$ ipython --no-banner

In [1]: import numpy as np

In [2]: from numpy import linalg as LA

In [3]: np.set_printoptions(suppress=True, linewidth=120)

In [4]: J = np.array([[1.5, -2.13, 2.19, 0.63, 2.85, 2.07, -2.59],
   ...:     [0.2, -2.44, -1.2, 4.79, 2.68, -3.84, -6.23],
   ...:     [-0.37, 0.03, -0.19, -1.31, 2.02, -0.2, -1.74]])

In [5]: print(J.shape)
(3, 7)

In [6]: print(round(LA.norm(J), 2))
11.46

In [7]: np.zeros(3, 7)
TypeError: Cannot interpret '7' as a data type


In [8]: print(np.count_nonzero(J))
21

In [9]: J[3]
IndexError: index 3 is out of bounds for axis 0 with size 3


In [10]: print(np.round(LA.svd(J, compute_uv=False), 2))
[10.    5.01  2.5 ]

In [11]: print(LA.matrix_rank(J))
3

In [12]: LA.rank(J)
AttributeError: module 'numpy.linalg' has no attribute 'rank'


In [13]: print(np.abs(J).max())
6.23

In [14]: print(np.round(J.sum(axis=1), 2))
[ 4.52 -6.04 -1.76]

In [15]: Uu, sv = LA.svd(J)
ValueError: too many values to unpack (expected 2)


In [16]: Uu, sv, VT = LA.svd(J, full_matrices=False)

In [17]: print(np.round(VT @ VT.T, 2) + 0)
[[1. 0. 0.]
 [0. 1. 0.]
 [0. 0. 1.]]

In [18]: print(np.round(Uu.T @ Uu, 2) + 0)
[[1. 0. 0.]
 [0. 1. 0.]
 [0. 0. 1.]]

In [19]: print((sv > 1e-8).sum())
3

In [20]: print(np.round(sv / sv[0], 2))
[1.   0.5  0.25]

In [21]: print(np.abs(Uu[:, 0]).round(6).argmax())
1

In [22]: print(np.allclose(Uu * sv @ VT, J))
True

In [23]: print(np.round(np.cumsum(sv ** 2) / np.sum(sv ** 2), 2))
[0.76 0.95 1.  ]

In [24]: print(sv.round(2))
[10.    5.01  2.5 ]

In [25]: print(np.round(Uu.T @ J @ VT.T, 2) + 0)
[[10.    0.    0.  ]
 [ 0.    5.01  0.  ]
 [ 0.    0.    2.5 ]]

In [26]: print(Uu.shape, sv.shape, VT.shape)
(3, 3) (3,) (3, 7)

In [27]: def softmax(z):
    ...:     e = np.exp(z - z.max(axis=-1, keepdims=True))
    ...:     return e / e.sum(axis=-1, keepdims=True)
    ...: 

In [28]: print(np.round(softmax(J).sum(axis=1), 2))
[1. 1. 1.]

In [29]: print(np.round(softmax(J[2] + -1), 2))
[0.06 0.09 0.07 0.02 0.66 0.07 0.02]

In [30]: scores = J @ J.T / np.sqrt(7)

In [31]: print(np.round(softmax(scores)[2] @ J, 2))
[ 0.28 -1.7  -0.3   2.35  2.53 -1.75 -4.32]

In [32]: print(np.round(softmax(scores + np.triu(np.full(scores.shape, -np.inf), 1)), 2) + 0)
[[1.   0.   0.  ]
 [0.   1.   0.  ]
 [0.18 0.54 0.27]]

In [33]: print(softmax(scores).round(6).argmax(axis=1))
[0 1 1]

In [34]: M2 = J / np.sqrt((J ** 2).mean(axis=1, keepdims=True))

In [35]: print(np.round(LA.norm(M2, axis=1), 2))
[2.65 2.65 2.65]

In [36]: print(LA.matrix_rank(M2) == LA.matrix_rank(J))
True

In [37]: M2 = J / LA.norm(J, axis=1, keepdims=True)

In [38]: C2 = M2 @ M2.T

In [39]: print(C2[0].round(2))
[1.   0.41 0.48]

In [40]: print(round(np.degrees(np.arccos(np.clip(C2[0, 1], -1, 1))), 2))
65.93

In [41]: print((np.abs(C2) > 0.9).astype(int))
[[1 0 0]
 [0 1 0]
 [0 0 1]]

In [42]: print(C2.round(2))
[[1.   0.41 0.48]
 [0.41 1.   0.38]
 [0.48 0.38 1.  ]]

In [43]: print(np.argwhere(np.triu(np.abs(C2) > 0.95, 1)))
[]

In [44]: print((C2 - 2 * np.eye(3)).round(6).argmax(axis=1))
[2 0 0]

In [45]: E, _ = LA.qr(np.array([[1.4, 1.3, 0.4, 0.1],
    ...:     [0.1, 1.5, 0.3, 1.2],
    ...:     [-0.7, 0.1, -0.3, -2.1],
    ...:     [-0.5, 1.1, 1.2, 1.7]]))

In [46]: print(E.round(2))
[[-0.85 -0.28  0.01  0.44]
 [-0.06 -0.68 -0.48 -0.55]
 [ 0.43 -0.21 -0.55  0.69]
 [ 0.3  -0.64  0.69  0.16]]

In [47]: M2 = np.array([[-1, -3, -1], [0, 1, 2], [2, 3, -2], [-3, -1, 2]])

In [48]: print(np.round(np.einsum("ik,kj->ij", E, M2), 2))
[[-0.46  1.85  1.15]
 [ 0.75 -1.38 -1.45]
 [-3.59 -3.81  1.62]
 [ 0.59  0.36 -2.63]]

In [49]: print(np.round(E @ M2, 2))
[[-0.46  1.85  1.15]
 [ 0.75 -1.38 -1.45]
 [-3.59 -3.81  1.62]
 [ 0.59  0.36 -2.63]]

In [50]: print(np.round(M2.T @ E.T, 2))
[[-0.46  0.75 -3.59  0.59]
 [ 1.85 -1.38 -3.81  0.36]
 [ 1.15 -1.45  1.62 -2.63]]

In [51]: np.einsum("ij,ij->", E, M2)
ValueError: operands could not be broadcast together with remapped shapes [original->remapped]: (4,4)->(4,4) (4,3)->(4,3) 


In [52]: print(LA.matrix_rank(E @ M2))
3

In [53]: print(np.round(np.einsum("ij->j", E), 2))
[-0.18 -1.82 -0.32  0.75]
